$ python -q
>>> import numpy as np
>>> np.set_printoptions(precision=1, suppress=True, linewidth=200, floatmode="fixed")
>>> def rnd(a):
...     return np.round(a, 1) + 0
... 
>>> M = np.load("a.npy")
>>> M
array([[11, 22,  9, 16,  9, 10],
       [16, 23, 14, 17, 17, 11],
       [12, 20, 12, 21, 14, 14],
       [10, 15, 10, 13, 11,  8],
       [12, 23, 15, 16, 16,  9],
       [13, 19, 15, 20, 18, 13],
       [ 5, 13, 10, 13,  9,  7],
       [11, 11,  2,  9,  3,  7],
       [10, 12,  1,  8,  1,  6],
       [ 7, 14,  9, 16,  9, 10],
       [19, 22,  9, 16, 13, 12],
       [10,  6,  2, 11,  4,  9],
       [14, 16,  7, 10,  9,  7],
       [23, 20,  6, 15, 12, 13],
       [10,  8,  7, 10,  9,  7],
       [20, 18, 10, 19, 16, 15],
       [14,  8,  5, 12,  9, 10]])
>>> x = np.array([0, 0, 3, 0, 0, 2])
>>> M * x
array([[ 0,  0, 27,  0,  0, 20],
       [ 0,  0, 42,  0,  0, 22],
       [ 0,  0, 36,  0,  0, 28],
       [ 0,  0, 30,  0,  0, 16],
       [ 0,  0, 45,  0,  0, 18],
       [ 0,  0, 45,  0,  0, 26],
       [ 0,  0, 30,  0,  0, 14],
       [ 0,  0,  6,  0,  0, 14],
       [ 0,  0,  3,  0,  0, 12],
       [ 0,  0, 27,  0,  0, 20],
       [ 0,  0, 27,  0,  0, 24],
       [ 0,  0,  6,  0,  0, 18],
       [ 0,  0, 21,  0,  0, 14],
       [ 0,  0, 18,  0,  0, 26],
       [ 0,  0, 21,  0,  0, 14],
       [ 0,  0, 30,  0,  0, 30],
       [ 0,  0, 15,  0,  0, 20]])
>>> np.sign((M @ x).round(6))
array([1, 1, 1, 1, 1, 1, 1, 1, 1, 1, 1, 1, 1, 1, 1, 1, 1])
>>> M @ np.eye(6)[4]
array([ 9.0, 17.0, 14.0, 11.0, 16.0, 18.0,  9.0,  3.0,  1.0,  9.0, 13.0,  4.0,  9.0, 12.0,  9.0, 16.0,  9.0])
>>> M @ (2 * x)
array([ 94, 128, 128,  92, 126, 142,  88,  40,  30,  94, 102,  48,  70,  88,  70, 120,  70])
>>> M @ x
array([47, 64, 64, 46, 63, 71, 44, 20, 15, 47, 51, 24, 35, 44, 35, 60, 35])
>>> x @ M
Traceback (most recent call last):
  File "<python-input-11>", line 1, in <module>
    x @ M
    ~~^~~
ValueError: matmul: Input operand 1 has a mismatch in its core dimension 0, with gufunc signature (n?,k),(k,m?)->(n?,m?) (size 17 is different from 6)
>>> (M @ x).argmax()
np.int64(5)
